% python3 -q
>>> import numpy as np
>>> import numpy.linalg as la
>>> np.set_printoptions(suppress=True, linewidth=160)
>>> O, _ = la.qr(np.array([[0.3, 1.0, -0.1],
...     [1.4, -1.2, -1.6],
...     [0.7, 0.7, 0.8],
...     [-0.7, 1.2, -0.2],
...     [-0.6, 0.3, -0.5]]))
>>> m1 = O @ O.T
>>> m1.round(2)
array([[ 0.5 ,  0.14,  0.33,  0.35,  0.05],
       [ 0.14,  0.96, -0.08, -0.11,  0.01],
       [ 0.33, -0.08,  0.66, -0.08, -0.32],
       [ 0.35, -0.11, -0.08,  0.57,  0.33],
       [ 0.05,  0.01, -0.32,  0.33,  0.31]])
>>> round(la.det(m1.T), 2)
np.float64(0.0)
>>> np.round(la.eigvals(m1).sum().real, 2)
np.float64(3.0)
>>> np.round(np.kron(np.eye(2, dtype=int), m1), 2)
array([[ 0.5 ,  0.14,  0.33,  0.35,  0.05,  0.  ,  0.  ,  0.  ,  0.  ,  0.  ],
       [ 0.14,  0.96, -0.08, -0.11,  0.01,  0.  ,  0.  , -0.  , -0.  ,  0.  ],
       [ 0.33, -0.08,  0.66, -0.08, -0.32,  0.  , -0.  ,  0.  , -0.  , -0.  ],
       [ 0.35, -0.11, -0.08,  0.57,  0.33,  0.  , -0.  , -0.  ,  0.  ,  0.  ],
       [ 0.05,  0.01, -0.32,  0.33,  0.31,  0.  ,  0.  , -0.  ,  0.  ,  0.  ],
       [ 0.  ,  0.  ,  0.  ,  0.  ,  0.  ,  0.5 ,  0.14,  0.33,  0.35,  0.05],
       [ 0.  ,  0.  , -0.  , -0.  ,  0.  ,  0.14,  0.96, -0.08, -0.11,  0.01],
       [ 0.  , -0.  ,  0.  , -0.  , -0.  ,  0.33, -0.08,  0.66, -0.08, -0.32],
       [ 0.  , -0.  , -0.  ,  0.  ,  0.  ,  0.35, -0.11, -0.08,  0.57,  0.33],
       [ 0.  ,  0.  , -0.  ,  0.  ,  0.  ,  0.05,  0.01, -0.32,  0.33,  0.31]])
>>> round(np.einsum("ii->", m1), 2)
np.float64(3.0)
>>> np.round(np.poly(m1), 2) + 0
array([ 1., -3.,  3., -1.,  0.,  0.])
>>> left, sv, VT = la.svd(m1)
>>> np.argmax(sv[:-1] / (sv[1:] + 1e-6)) + 1
np.int64(3)
>>> out = left[:, :3] @ np.diag(sv[:3]) @ VT[:3]
>>> la.matrix_rank(m1, rtol=0.05)
np.int64(3)
>>> la.matrix_rank(out)
np.int64(3)
>>> hat = np.triu(np.array([[-2, -4, 0, 1, 3],
...     [-2, 2, -5, -3, -5],
...     [3, -2, -5, -1, 2],
...     [5, -3, 3, 1, 3],
...     [-2, 0, 2, -4, -3]]), 1) + np.eye(5)
>>> out = hat @ m1 @ la.inv(hat)
>>> np.round(np.poly(out), 2) + 0
array([ 1., -3.,  3., -1.,  0.,  0.])
>>> round(float(la.det(out)), 2)
0.0
>>> np.argsort(-la.norm(m1, axis=0).round(6), kind="stable")[:3]
array([1, 2, 3])
>>> np.round(la.norm(m1, 2) / la.norm(m1), 2)
np.float64(0.58)
>>> ev, V = la.eigh(m1)
>>> np.round(la.eigvalsh(m1 @ m1), 2) + 0
array([0., 0., 1., 1., 1.])
>>> np.round(la.svd(m1, compute_uv=False), 2) + 0
array([1., 1., 1., 0., 0.])
>>> J = np.load("case0.npy")
>>> J
array([[6, 0, 0, 0],
       [0, 0, 0, 0],
       [0, 0, 0, 0],
       [7, 0, 0, 1],
       [0, 0, 2, 0],
       [3, 0, 0, 0],
       [0, 0, 2, 0],
       [1, 0, 0, 0],
       [4, 0, 0, 0],
       [2, 0, 1, 0],
       [2, 0, 1, 0],
       [3, 0, 0, 0],
       [1, 0, 0, 0],
       [2, 0, 1, 0],
       [4, 0, 0, 0],
       [1, 0, 0, 0],
       [4, 0, 0, 0],
       [1, 0, 0, 0],
       [4, 0, 0, 0],
       [0, 0, 0, 0],
       [6, 0, 0, 0],
       [2, 0, 1, 0],
       [4, 0, 0, 0],
       [3, 0, 0, 0],
       [0, 0, 0, 0]])
>>> left, sv, VT = la.svd(J)
>>> np.argmax(sv[:-1] / (sv[1:] + 1e-6)) + 1
np.int64(3)
>>> out = left[:, :3] @ np.diag(sv[:3]) @ VT[:3]
>>> round(float(la.norm(J - out, 2)), 2), round(float(sv[3]), 2)
(0.0, 0.0)
>>> la.matrix_rank(out)
np.int64(3)
>>> left, sv, VT = la.svd(J)
>>> V = VT[:(sv > 1e-8).sum()]
>>> rng = np.random.default_rng(480768)
>>> vec = J[11] + 5 * J[19] + rng.integers(2) * np.eye(4)[0]
>>> vec
array([3., 0., 0., 0.])
>>> np.round(V.T @ V, 2) + 0
array([[1., 0., 0., 0.],
       [0., 0., 0., 0.],
       [0., 0., 1., 0.],
       [0., 0., 0., 1.]])
>>> round(float(la.norm(vec - V.T @ V @ vec)), 2)
0.0
>>> la.matrix_rank(np.vstack([J, vec]))
np.int64(3)
>>> f = np.array([1, 1, 1])
>>> np.array([np.convolve(row, f, "same") for row in J])
array([[6, 6, 0, 0],
       [0, 0, 0, 0],
       [0, 0, 0, 0],
       [7, 7, 1, 1],
       [0, 2, 2, 2],
       [3, 3, 0, 0],
       [0, 2, 2, 2],
       [1, 1, 0, 0],
       [4, 4, 0, 0],
       [2, 3, 1, 1],
       [2, 3, 1, 1],
       [3, 3, 0, 0],
       [1, 1, 0, 0],
       [2, 3, 1, 1],
       [4, 4, 0, 0],
       [1, 1, 0, 0],
       [4, 4, 0, 0],
       [1, 1, 0, 0],
       [4, 4, 0, 0],
       [0, 0, 0, 0],
       [6, 6, 0, 0],
       [2, 3, 1, 1],
       [4, 4, 0, 0],
       [3, 3, 0, 0],
       [0, 0, 0, 0]])
